% python3 -q
>>> import numpy as np
>>> np.set_printoptions(precision=2, suppress=True, linewidth=200, floatmode="fixed")
>>> rd = lambda a: np.round(a, 2) + 0
>>> O, _ = np.linalg.qr(np.array([[0.0, -0.7, -0.9, 0.2, -0.7],
...     [0.4, -0.2, 1.1, 0.2, -0.6],
...     [0.4, -0.1, -0.5, -0.6, -0.5],
...     [-1.2, 0.2, 1.2, -0.3, 1.3],
...     [-1.0, -0.4, -1.3, -0.6, -2.0]]))
>>> X = 4 * O
>>> print(rd(X))
[[ 0.00 -3.26  0.55  1.08  1.98]
 [-0.96 -0.96  3.10 -0.97 -1.91]
 [-0.96 -0.49 -0.74 -3.54  1.33]
 [ 2.89  1.01  1.92 -0.75  1.54]
 [ 2.41 -1.79 -1.37 -0.90 -2.08]]
>>> x0 = np.array([1, 2, -2, 2, 2])
>>> print(rd(X @ x0))
[ -1.49 -14.82  -4.88   2.64  -4.40]
>>> print(rd((X * x0).sum(axis=1)))
[ -1.49 -14.82  -4.88   2.64  -4.40]
>>> print((X @ x0).argmax())
3
>>> print(rd(X @ np.eye(5)[1]))
[-3.26 -0.96 -0.49  1.01 -1.79]
>>> print(rd(np.einsum("ij,j->i", X, x0)))
[ -1.49 -14.82  -4.88   2.64  -4.40]
>>> rng = np.random.default_rng(52576)
>>> Y = X + rng.integers(-2, 3, (5, 1)) @ rng.integers(-2, 3, (1, 5))
>>> print(rd(Y))
[[ 4.00 -3.26  0.55  5.08  5.98]
 [-4.96 -0.96  3.10 -4.97 -5.91]
 [ 3.04 -0.49 -0.74  0.46  5.33]
 [-1.11  1.01  1.92 -4.75 -2.46]
 [ 4.41 -1.79 -1.37  1.10 -0.08]]
>>> print(np.abs(Y - X).sum(axis=1))
[12.00 12.00 12.00 12.00  6.00]
>>> print(rd(Y - X))
[[ 4.00  0.00  0.00  4.00  4.00]
 [-4.00  0.00  0.00 -4.00 -4.00]
 [ 4.00  0.00  0.00  4.00  4.00]
 [-4.00  0.00  0.00 -4.00 -4.00]
 [ 2.00  0.00  0.00  2.00  2.00]]
>>> A = np.load("dump.npy")
>>> print(rd(A))
[[ 0.35  0.03 -0.10 -0.03  0.29 -0.22  0.29]
 [ 0.03  0.00 -0.01  0.00  0.03 -0.02  0.03]
 [-0.10 -0.01  0.03  0.01 -0.08  0.06 -0.08]
 [-0.03  0.00  0.01  0.00 -0.03  0.02 -0.03]
 [ 0.29  0.03 -0.08 -0.03  0.24 -0.18  0.24]
 [-0.22 -0.02  0.06  0.02 -0.18  0.14 -0.18]
 [ 0.29  0.03 -0.08 -0.03  0.24 -0.18  0.24]]
>>> r0, g = A[0], A[4]
>>> print(rd(r0 @ r0))
0.35
>>> print(rd(r0 @ g))
0.29
>>> p = (r0 @ g) / (r0 @ r0) * r0
>>> print(rd(np.outer(r0, g)))
[[ 0.10  0.01 -0.03 -0.01  0.08 -0.06  0.08]
 [ 0.01  0.00  0.00  0.00  0.01 -0.01  0.01]
 [-0.03  0.00  0.01  0.00 -0.02  0.02 -0.02]
 [-0.01  0.00  0.00  0.00 -0.01  0.01 -0.01]
 [ 0.08  0.01 -0.02 -0.01  0.07 -0.05  0.07]
 [-0.06 -0.01  0.02  0.01 -0.05  0.04 -0.05]
 [ 0.08  0.01 -0.02 -0.01  0.07 -0.05  0.07]]
>>> print(rd(np.linalg.norm(r0 + g) ** 2 + np.linalg.norm(r0 - g) ** 2))
1.18
>>> print(rd((g - p) @ r0))
0.0
>>> print(np.linalg.matrix_rank(np.outer(r0, g)))
1
>>> mat = np.loadtxt("case6.csv", delimiter=",")
>>> print(mat)
[[ 0.92  0.20  0.97  1.00 -0.38 -0.99  0.79]
 [ 0.49 -1.00 -0.60  0.98 -0.87  1.00  0.99]
 [-0.45  0.65  0.80 -0.48  0.82 -0.91 -0.52]
 [ 0.10  0.82  0.93  0.07  0.67 -0.96 -0.35]
 [ 0.23  0.34  0.90  0.66  0.52 -0.93  0.15]
 [-0.65 -0.96 -0.96 -0.18 -0.18  0.96  0.37]
 [ 0.46 -0.53 -0.40  0.44 -0.72  0.85  0.54]
 [-0.31  0.85 -0.95 -0.99 -0.63  0.96 -0.84]
 [-0.96  1.00 -0.75 -1.00  0.96 -0.93 -1.00]
 [-0.79 -0.96 -0.85 -0.45  0.37  0.96  0.37]
 [-0.91  0.22  0.79 -0.77  0.98 -0.96 -0.71]
 [-0.56 -0.62 -0.62 -0.77  0.11  0.94 -0.01]
 [ 0.54  0.38 -0.88  0.23 -0.83  0.35 -0.15]
 [ 0.94 -0.12 -0.99  0.63 -1.00  0.99  0.57]
 [-0.18 -0.65 -0.20  0.08  0.00  0.63  0.33]
 [ 0.42 -0.63  0.25  0.62 -0.49  0.70  0.65]]
>>> print(np.count_nonzero(mat))
111
>>> print(rd(mat.mean(axis=0)))
[-0.04 -0.06 -0.16  0.00 -0.04  0.17  0.07]
>>> print(np.linalg.matrix_rank(mat))
7
>>> print(rd(np.linalg.norm(mat)))
7.49
>>> print(mat.shape)
(16, 7)
>>> print(np.abs(mat).max())
1.0
>>> print(rd(np.linalg.svd(mat, compute_uv=False)))
[5.52 4.14 2.56 1.16 0.55 0.39 0.34]
>>> labels = rng.permutation(7)
>>> Y = mat[:, labels] * rng.choice([-1, 1], 7)
>>> print(Y)
[[ 0.92 -0.79 -0.38 -0.99  1.00 -0.20  0.97]
 [ 0.49 -0.99 -0.87  1.00  0.98  1.00 -0.60]
 [-0.45  0.52  0.82 -0.91 -0.48 -0.65  0.80]
 [ 0.10  0.35  0.67 -0.96  0.07 -0.82  0.93]
 [ 0.23 -0.15  0.52 -0.93  0.66 -0.34  0.90]
 [-0.65 -0.37 -0.18  0.96 -0.18  0.96 -0.96]
 [ 0.46 -0.54 -0.72  0.85  0.44  0.53 -0.40]
 [-0.31  0.84 -0.63  0.96 -0.99 -0.85 -0.95]
 [-0.96  1.00  0.96 -0.93 -1.00 -1.00 -0.75]
 [-0.79 -0.37  0.37  0.96 -0.45  0.96 -0.85]
 [-0.91  0.71  0.98 -0.96 -0.77 -0.22  0.79]
 [-0.56  0.01  0.11  0.94 -0.77  0.62 -0.62]
 [ 0.54  0.15 -0.83  0.35  0.23 -0.38 -0.88]
 [ 0.94 -0.57 -1.00  0.99  0.63  0.12 -0.99]
 [-0.18 -0.33  0.00  0.63  0.08  0.65 -0.20]
 [ 0.42 -0.65 -0.49  0.70  0.62  0.63  0.25]]
>>> U, _, vt = np.linalg.svd(mat.T @ Y)
>>> print(rd(np.linalg.lstsq(mat, Y)[0]))
[[ 1.00  0.00  0.00  0.00  0.00  0.00  0.00]
 [ 0.00  0.00  0.00  0.00  0.00 -1.00  0.00]
 [ 0.00  0.00  0.00  0.00  0.00  0.00  1.00]
 [ 0.00  0.00  0.00  0.00  1.00  0.00  0.00]
 [ 0.00  0.00  1.00  0.00  0.00  0.00  0.00]
 [ 0.00  0.00  0.00  1.00  0.00  0.00  0.00]
 [ 0.00 -1.00  0.00  0.00  0.00  0.00  0.00]]
>>> print(rd(U @ vt))
[[ 1.00  0.00  0.00  0.00  0.00  0.00  0.00]
 [ 0.00  0.00  0.00  0.00  0.00 -1.00  0.00]
 [ 0.00  0.00  0.00  0.00  0.00  0.00  1.00]
 [ 0.00  0.00  0.00  0.00  1.00  0.00  0.00]
 [ 0.00  0.00  1.00  0.00  0.00  0.00  0.00]
 [ 0.00  0.00  0.00  1.00  0.00  0.00  0.00]
 [ 0.00 -1.00  0.00  0.00  0.00  0.00  0.00]]
>>> ang = np.radians(180)
>>> r_ = np.eye(7)
>>> r_[1, 1] = r_[2, 2] = np.cos(ang)
>>> r_[1, 2], r_[2, 1] = -np.sin(ang), np.sin(ang)
>>> print(rd(r_))
[[ 1.00  0.00  0.00  0.00  0.00  0.00  0.00]
 [ 0.00 -1.00  0.00  0.00  0.00  0.00  0.00]
 [ 0.00  0.00 -1.00  0.00  0.00  0.00  0.00]
 [ 0.00  0.00  0.00  1.00  0.00  0.00  0.00]
 [ 0.00  0.00  0.00  0.00  1.00  0.00  0.00]
 [ 0.00  0.00  0.00  0.00  0.00  1.00  0.00]
 [ 0.00  0.00  0.00  0.00  0.00  0.00  1.00]]
>>> Y = mat @ r_.T
>>> print(np.allclose(np.linalg.norm(mat, axis=1), np.linalg.norm(Y, axis=1)))
True
>>> print(np.abs(Y - mat).max(axis=0))
[0.00 2.00 1.98 0.00 0.00 0.00 0.00]
>>> print(rd(Y))
[[ 0.92 -0.20 -0.97  1.00 -0.38 -0.99  0.79]
 [ 0.49  1.00  0.60  0.98 -0.87  1.00  0.99]
 [-0.45 -0.65 -0.80 -0.48  0.82 -0.91 -0.52]
 [ 0.10 -0.82 -0.93  0.07  0.67 -0.96 -0.35]
 [ 0.23 -0.34 -0.90  0.66  0.52 -0.93  0.15]
 [-0.65  0.96  0.96 -0.18 -0.18  0.96  0.37]
 [ 0.46  0.53  0.40  0.44 -0.72  0.85  0.54]
 [-0.31 -0.85  0.95 -0.99 -0.63  0.96 -0.84]
 [-0.96 -1.00  0.75 -1.00  0.96 -0.93 -1.00]
 [-0.79  0.96  0.85 -0.45  0.37  0.96  0.37]
 [-0.91 -0.22 -0.79 -0.77  0.98 -0.96 -0.71]
 [-0.56  0.62  0.62 -0.77  0.11  0.94 -0.01]
 [ 0.54 -0.38  0.88  0.23 -0.83  0.35 -0.15]
 [ 0.94  0.12  0.99  0.63 -1.00  0.99  0.57]
 [-0.18  0.65  0.20  0.08  0.00  0.63  0.33]
 [ 0.42  0.63 -0.25  0.62 -0.49  0.70  0.65]]
>>> T = np.stack([mat, 2 * mat, mat[::-1]])
>>> print(np.linalg.matrix_rank(T.reshape(3, -1)))
2
>>> print((T @ mat.T).shape)
(3, 16, 16)
>>> print(np.argsort(-np.linalg.norm(A, axis=0).round(6), kind="stable")[:3])
[0 4 6]
>>> print(np.linalg.cond(A) > 100)
True
>>> print(np.linalg.matrix_rank(A, rtol=0.1))
1
